>>> import numpy as np
>>> from numpy import linalg as LA
>>> np.set_printoptions(precision=1, suppress=True, linewidth=140, legacy="1.25")
>>> J = np.array([[18.2, 26.0, 49.1, 33.9, 23.7, 16.0, 10.1, 24.5, 16.7, 36.0, 29.8, 33.3],
...     [3.8, 34.2, 32.8, 12.9, 22.7, 9.4, 24.8, 22.5, 25.8, 24.9, 23.1, 41.3],
...     [0.0, 18.8, 24.6, 7.9, 16.4, 8.1, 10.8, 16.7, 17.7, 10.0, 23.7, 26.4],
...     [11.8, 45.9, 50.0, 26.4, 30.3, 14.0, 32.0, 30.3, 31.8, 42.4, 30.3, 54.5],
...     [16.2, 32.2, 46.2, 30.0, 23.4, 14.0, 17.9, 24.4, 19.8, 38.1, 25.7, 37.9]])
>>> U, sv, vt = LA.svd(J, full_matrices=False)
>>> print(np.round(U.T @ U, 1) + 0)
[[1. 0. 0. 0. 0.]
 [0. 1. 0. 0. 0.]
 [0. 0. 1. 0. 0.]
 [0. 0. 0. 1. 0.]
 [0. 0. 0. 0. 1.]]
>>> print(round(np.sqrt((sv ** 2).sum()), 1), round(float(LA.norm(J)), 1))
214.2 214.2
>>> print(np.abs(vt[0]))
[0.1 0.3 0.4 0.2 0.3 0.1 0.2 0.3 0.2 0.3 0.3 0.4]
>>> U, sv, vt = LA.svd(J)
>>> print(np.argmax(sv[:-1] / (sv[1:] + 1e-6)) + 1)
3
>>> B = U[:, :3] @ np.diag(sv[:3]) @ vt[:3]
>>> print(np.round(np.abs(J - B).max(), 1))
0.3
>>> print(np.round(LA.norm(J - B, 2), 1), np.round(sv[3], 1))
0.7 0.7
>>> cov = J.T @ J
>>> print(np.round(np.trace(cov), 1), round(float((J ** 2).sum()), 1))
45888.4 45888.4
>>> print(LA.svd(J, compute_uv=False) ** 2)
[44620.3  1024.3   242.9     0.5     0.4]
>>> print(LA.matrix_rank(cov))
5
>>> th = np.radians(30)
>>> Rm = np.eye(12)
>>> Rm[6, 6] = Rm[11, 11] = np.cos(th)
>>> Rm[6, 11], Rm[11, 6] = -np.sin(th), np.sin(th)
>>> print(Rm)
[[ 1.   0.   0.   0.   0.   0.   0.   0.   0.   0.   0.   0. ]
 [ 0.   1.   0.   0.   0.   0.   0.   0.   0.   0.   0.   0. ]
 [ 0.   0.   1.   0.   0.   0.   0.   0.   0.   0.   0.   0. ]
 [ 0.   0.   0.   1.   0.   0.   0.   0.   0.   0.   0.   0. ]
 [ 0.   0.   0.   0.   1.   0.   0.   0.   0.   0.   0.   0. ]
 [ 0.   0.   0.   0.   0.   1.   0.   0.   0.   0.   0.   0. ]
 [ 0.   0.   0.   0.   0.   0.   0.9  0.   0.   0.   0.  -0.5]
 [ 0.   0.   0.   0.   0.   0.   0.   1.   0.   0.   0.   0. ]
 [ 0.   0.   0.   0.   0.   0.   0.   0.   1.   0.   0.   0. ]
 [ 0.   0.   0.   0.   0.   0.   0.   0.   0.   1.   0.   0. ]
 [ 0.   0.   0.   0.   0.   0.   0.   0.   0.   0.   1.   0. ]
 [ 0.   0.   0.   0.   0.   0.   0.5  0.   0.   0.   0.   0.9]]
>>> B = J @ Rm.T
>>> print(B)
[[18.2 26.  49.1 33.9 23.7 16.  -7.9 24.5 16.7 36.  29.8 33.9]
 [ 3.8 34.2 32.8 12.9 22.7  9.4  0.8 22.5 25.8 24.9 23.1 48.2]
 [ 0.  18.8 24.6  7.9 16.4  8.1 -3.8 16.7 17.7 10.  23.7 28.3]
 [11.8 45.9 50.  26.4 30.3 14.   0.5 30.3 31.8 42.4 30.3 63.2]
 [16.2 32.2 46.2 30.  23.4 14.  -3.4 24.4 19.8 38.1 25.7 41.8]]
>>> print(LA.svd(J, compute_uv=False), LA.svd(B, compute_uv=False))
[211.2  32.   15.6   0.7   0.7] [211.2  32.   15.6   0.7   0.7]
>>> print(round(float(LA.det(Rm)), 1), round(np.trace(Rm), 1))
1.0 11.7
>>> print(np.allclose(J @ J.T, B @ B.T))
True
>>> print(J.sum(axis=0))
[ 50.  157.1 202.7 111.1 116.5  61.5  95.6 118.4 111.8 151.4 132.6 193.4]
>>> print(J.mean(axis=0))
[10.  31.4 40.5 22.2 23.3 12.3 19.1 23.7 22.4 30.3 26.5 38.7]
>>> print(J.sum(axis=1))
[317.3 278.2 181.1 399.7 325.8]
>>> data = np.load("block3.npy")
>>> print(data.round(1) + 0)
[[-0.1 -0.5 -0.7  0.  -0.4 -0.3]
 [ 0.5 -0.1 -0.3  0.6  0.5  0.1]
 [-0.4  0.6 -0.2  0.3  0.2 -0.6]
 [ 0.6  0.   0.  -0.5  0.1 -0.6]
 [ 0.3  0.6 -0.5 -0.2 -0.4  0.3]
 [-0.3  0.  -0.4 -0.5  0.6  0.2]]
>>> x = np.array([0, 2, 2, 2, 0, 3])
>>> print(round(LA.det(data), 1))
-1.0
>>> print(np.round(data.T @ (data @ x), 1) + 0)
[0. 2. 2. 2. 0. 3.]
>>> x = np.array([-2, 2, 0, 0, 0, -2])
>>> print(np.sign((data @ x).round(6)))
[-1. -1.  1.  1. -1.  1.]
>>> print((data * x).sum(axis=1))
[-0.3 -1.5  3.1  0.1 -0.1  0.1]
>>> print(data @ np.ones(6))
[-2.   1.2 -0.2 -0.4  0.3 -0.4]
>>> print(np.round(data * x, 1) + 0)
[[ 0.3 -1.1  0.   0.   0.   0.5]
 [-1.  -0.3  0.   0.   0.  -0.2]
 [ 0.8  1.1  0.   0.   0.   1.2]
 [-1.2  0.   0.   0.   0.   1.2]
 [-0.7  1.2  0.   0.   0.  -0.7]
 [ 0.7  0.   0.   0.   0.  -0.5]]
>>> print(data @ (2 * x))
[-0.5 -3.   6.2  0.2 -0.2  0.3]
